% python3 -q
>>> import numpy as np
>>> from numpy import linalg as LA
>>> np.set_printoptions(precision=2, suppress=True, linewidth=160)
>>> data = np.load("layer9.npy")
>>> data
array([[2., 2., 0., 0., 1., 2., 1., 2.],
       [0., 2., 2., 3., 1., 3., 2., 2.],
       [0., 2., 3., 0., 1., 2., 1., 3.],
       [0., 0., 0., 3., 2., 2., 1., 1.],
       [0., 0., 0., 2., 0., 0., 3., 3.],
       [0., 3., 1., 2., 0., 0., 1., 2.],
       [0., 1., 0., 1., 3., 1., 1., 3.],
       [0., 3., 0., 2., 2., 2., 2., 1.]])
>>> other = data / LA.norm(data, axis=1, keepdims=True)
>>> cov = other @ other.T
>>> round(float(np.degrees(np.arccos(np.clip(cov[4, 6], -1, 1)))), 2)
50.48
>>> (cov - 2 * np.eye(8)).round(6).argmax(axis=1)
array([7, 7, 1, 1, 1, 1, 7, 1])
>>> other = LA.inv(data)
>>> np.round(LA.det(data) * other, 2) + 0
array([[ -149.,  1283.,  -787., -1098.,  -182.,  -205.,   815.,  -298.],
       [    0.,  -178.,   128.,   196.,    58.,   -28.,  -114.,     0.],
       [    0.,  1120.,  -792.,  -952.,  -154.,  -162.,   724.,  -298.],
       [    0.,   156.,   -72.,  -222.,   -14.,   -96.,   120.,     0.],
       [    0.,   948.,  -598.,  -776.,  -108.,  -102.,   500.,  -298.],
       [    0., -1130.,   682.,   886.,   174.,   214.,  -640.,   298.],
       [    0.,   690.,  -456.,  -512.,  -188.,   -12.,   462.,  -298.],
       [    0.,  -794.,   504.,   660.,    98.,    76.,  -542.,   298.]])
>>> (np.abs(other) > 1e-9).astype(int)
array([[1, 1, 1, 1, 1, 1, 1, 1],
       [0, 1, 1, 1, 1, 1, 1, 0],
       [0, 1, 1, 1, 1, 1, 1, 1],
       [0, 1, 1, 1, 1, 1, 1, 0],
       [0, 1, 1, 1, 1, 1, 1, 1],
       [0, 1, 1, 1, 1, 1, 1, 1],
       [0, 1, 1, 1, 1, 1, 1, 1],
       [0, 1, 1, 1, 1, 1, 1, 1]])
>>> round(float(LA.slogdet(data)[0]), 2)
-1.0
>>> round(float(LA.det(data) * LA.det(other)), 2)
1.0
>>> X = np.load("arr.npy")
>>> X
array([[ 0,  0,  0,  0,  0,  0],
       [ 0,  1,  1,  0, -1,  0],
       [ 0,  0,  0,  0,  0,  0],
       [ 0,  0,  0,  0,  0,  0],
       [ 0,  0,  0,  0,  0,  0],
       [-2,  2,  3,  1,  3,  3],
       [-4, -3,  3,  3,  4, -1],
       [ 0,  4,  4,  1,  0,  1],
       [ 0,  0,  0,  0,  0,  0],
       [ 1,  1,  1,  1,  2,  4],
       [ 0,  0,  0,  0,  0,  0],
       [-2,  0,  5,  4,  4, -2],
       [ 0,  2, -1, -1,  2,  5],
       [-2, -2,  3,  3,  2, -3],
       [ 1,  1,  1,  1,  2,  4],
       [ 0,  1,  1,  0, -1,  0],
       [ 0,  0,  0,  0,  0,  0],
       [ 0,  0,  0,  0,  0,  0],
       [-2,  1,  6,  4,  3, -2],
       [ 0,  0,  0,  0,  0,  0],
       [ 0,  0,  0,  0,  0,  0],
       [ 0,  3,  3,  1,  1,  1],
       [ 3,  4,  0,  0,  2,  7],
       [-2, -1,  0,  0,  2,  2],
       [ 0,  0,  0,  0,  0,  0],
       [ 0,  0,  0,  0,  0,  0],
       [-1,  1,  6,  5,  6,  2],
       [ 2,  3, -1, -1,  0,  3],
       [ 0,  5,  2,  0,  3,  6],
       [ 0,  1,  1,  0, -1,  0],
       [ 0,  0,  0,  0,  0,  0],
       [ 2,  3, -1, -1,  0,  3],
       [ 0,  0,  0,  0,  0,  0]])
>>> other = np.c_[X[:, :4] @ np.array([[0, 2, 0, -3], [2, 0, 3, -3], [3, 2, 2, 0], [-3, -1, -2, 0]]), np.array([2, 5, 5, 9, 0, 6, 0, 3, 4, 5, 5, 9, 0, 3, 0, 8, 6, 7, 2, 7, 9, 6, 5, 8, 1, 3, 4, 8, 2, 9, 8, 4, 3])]
>>> other
array([[  0,   0,   0,   0,   2],
       [  5,   2,   5,  -3,   5],
       [  0,   0,   0,   0,   5],
       [  0,   0,   0,   0,   9],
       [  0,   0,   0,   0,   0],
       [ 10,   1,  10,   0,   6],
       [ -6,  -5,  -9,  21,   0],
       [ 17,   7,  18, -12,   3],
       [  0,   0,   0,   0,   4],
       [  2,   3,   3,  -6,   5],
       [  0,   0,   0,   0,   5],
       [  3,   2,   2,   6,   9],
       [  4,  -1,   6,  -6,   0],
       [ -4,  -1,  -6,  12,   3],
       [  2,   3,   3,  -6,   0],
       [  5,   2,   5,  -3,   8],
       [  0,   0,   0,   0,   6],
       [  0,   0,   0,   0,   7],
       [  8,   4,   7,   3,   2],
       [  0,   0,   0,   0,   7],
       [  0,   0,   0,   0,   9],
       [ 12,   5,  13,  -9,   6],
       [  8,   6,  12, -21,   5],
       [ -2,  -4,  -3,   9,   8],
       [  0,   0,   0,   0,   1],
       [  0,   0,   0,   0,   3],
       [  5,   5,   5,   0,   4],
       [  6,   3,   9, -15,   8],
       [ 16,   4,  19, -15,   2],
       [  5,   2,   5,  -3,   9],
       [  0,   0,   0,   0,   8],
       [  6,   3,   9, -15,   4],
       [  0,   0,   0,   0,   3]])
>>> LA.matrix_rank(other)
np.int64(5)
>>> LA.norm(LA.qr(X)[0].T @ other, axis=0) ** 2 / ((other ** 2).sum(axis=0) + 1e-12)
array([1.  , 1.  , 1.  , 1.  , 0.28])
